$ python -q
>>> import numpy as np
>>> from numpy import linalg as LA
>>> np.set_printoptions(suppress=True, linewidth=160)
>>> A = np.maximum(np.array([[3, 1],
...     [-2, 2],
...     [-1, -2],
...     [-2, -1],
...     [0, 2],
...     [3, 3],
...     [2, -2],
...     [3, -2],
...     [-2, 0],
...     [0, 2],
...     [-3, -1],
...     [1, -1],
...     [-3, -1],
...     [1, -2],
...     [-2, 2],
...     [0, 2],
...     [0, 1],
...     [0, -2],
...     [-1, 1],
...     [-2, 3]]) @ np.array([[7, 8, 4, 4, 7], [3, 8, 3, 0, 5]]) + np.array([0, 3, -2, 2, 1]), 0)
>>> A
array([[24, 35, 13, 14, 27],
       [ 0,  3,  0,  0,  0],
       [ 0,  0,  0,  0,  0],
       [ 0,  0,  0,  0,  0],
       [ 6, 19,  4,  2, 11],
       [30, 51, 19, 14, 37],
       [ 8,  3,  0, 10,  5],
       [15, 11,  4, 14, 12],
       [ 0,  0,  0,  0,  0],
       [ 6, 19,  4,  2, 11],
       [ 0,  0,  0,  0,  0],
       [ 4,  3,  0,  6,  3],
       [ 0,  0,  0,  0,  0],
       [ 1,  0,  0,  6,  0],
       [ 0,  3,  0,  0,  0],
       [ 6, 19,  4,  2, 11],
       [ 3, 11,  1,  2,  6],
       [ 0,  0,  0,  2,  0],
       [ 0,  3,  0,  0,  0],
       [ 0, 11,  0,  0,  2]])
>>> out = np.c_[A[:, :4] @ np.array([[-3, 2, 0, 0], [-3, -2, 0, -1], [2, 1, -3, 1], [-2, 1, -3, 1]]), np.array([-7, -1, 8, -7, 9, -9, 9, -9, 2, 8, -4, 6, -8, -5, -3, -3, 9, -3, 4, -5])]
>>> out
array([[-179,    5,  -81,   -8,   -7],
       [  -9,   -6,    0,   -3,   -1],
       [   0,    0,    0,    0,    8],
       [   0,    0,    0,    0,   -7],
       [ -71,  -20,  -18,  -13,    9],
       [-233,   -9,  -99,  -18,   -9],
       [ -53,   20,  -30,    7,    9],
       [ -98,   26,  -54,    7,   -9],
       [   0,    0,    0,    0,    2],
       [ -71,  -20,  -18,  -13,    8],
       [   0,    0,    0,    0,   -4],
       [ -33,    8,  -18,    3,    6],
       [   0,    0,    0,    0,   -8],
       [ -15,    8,  -18,    6,   -5],
       [  -9,   -6,    0,   -3,   -3],
       [ -71,  -20,  -18,  -13,   -3],
       [ -44,  -13,   -9,   -8,    9],
       [  -4,    2,   -6,    2,   -3],
       [  -9,   -6,    0,   -3,    4],
       [ -33,  -22,    0,  -11,   -5]])
>>> LA.matrix_rank(out)
np.int64(5)
>>> np.round(LA.norm(LA.qr(A)[0].T @ out, axis=0) ** 2 / ((out ** 2).sum(axis=0) + 1e-12), 3)
array([1.   , 1.   , 1.   , 1.   , 0.449])
>>> LA.matrix_rank(np.c_[A, out])
np.int64(6)
